$ ipython --no-banner

In [1]: import numpy as np

In [2]: from numpy import linalg as LA

In [3]: np.set_printoptions(precision=2, suppress=True, linewidth=200)

In [4]: X = np.vander(np.arange(3) - 2, 4, increasing=True)

In [5]: print(X)
[[ 1 -2  4 -8]
 [ 1 -1  1 -1]
 [ 1  0  0  0]]

In [6]: Y = X[0, 0] * X[1:] - np.outer(X[1:, 0], X[0])

In [7]: print(Y)
[[ 0  1 -3  7]
 [ 0  2 -4  8]]

In [8]: print(np.flatnonzero(~Y.round(6).any(axis=1)))
[]

In [9]: print(LA.matrix_rank(Y), LA.matrix_rank(X))
2 3

In [10]: print(X[:, 0] / X[0, 0])
[1. 1. 1.]

In [11]: cov = Y.T @ Y

In [12]: print(cov)
[[  0   0   0   0]
 [  0   5 -11  23]
 [  0 -11  25 -53]
 [  0  23 -53 113]]

In [13]: print(np.allclose(cov, cov.T))
True

In [14]: print(np.trace(cov), (Y ** 2).sum())
143 143

In [15]: print((Y @ Y.T).shape)
(2, 2)

In [16]: r = LA.matrix_rank(cov)

In [17]: print(r)
2

In [18]: null = LA.svd(cov)[2][r:].T

In [19]: print(np.allclose(cov @ null, 0))
True

In [20]: print(np.round(cov @ null, 2) + 0)
[[0. 0.]
 [0. 0.]
 [0. 0.]
 [0. 0.]]

In [21]: print([int(LA.matrix_rank(np.delete(cov, i, axis=0))) for i in range(4)])
[2, 2, 2, 2]

In [22]: print([int(LA.matrix_rank(cov[:, :j + 1])) for j in range(4)])
[0, 1, 2, 2]

In [23]: Y = np.array([[4, 3, 1], [4, 1, 5], [4, 1, 3], [0, 3, 0]])

In [24]: print(np.einsum("ij,ij->i", X, X))
[85  4  1]

In [25]: print(np.einsum("ik,kj->ij", X, Y))
[[ 12 -19   3]
 [  4   0  -1]
 [  4   3   1]]

In [26]: print(np.einsum("ij->j", X))
[ 3 -3  5 -9]
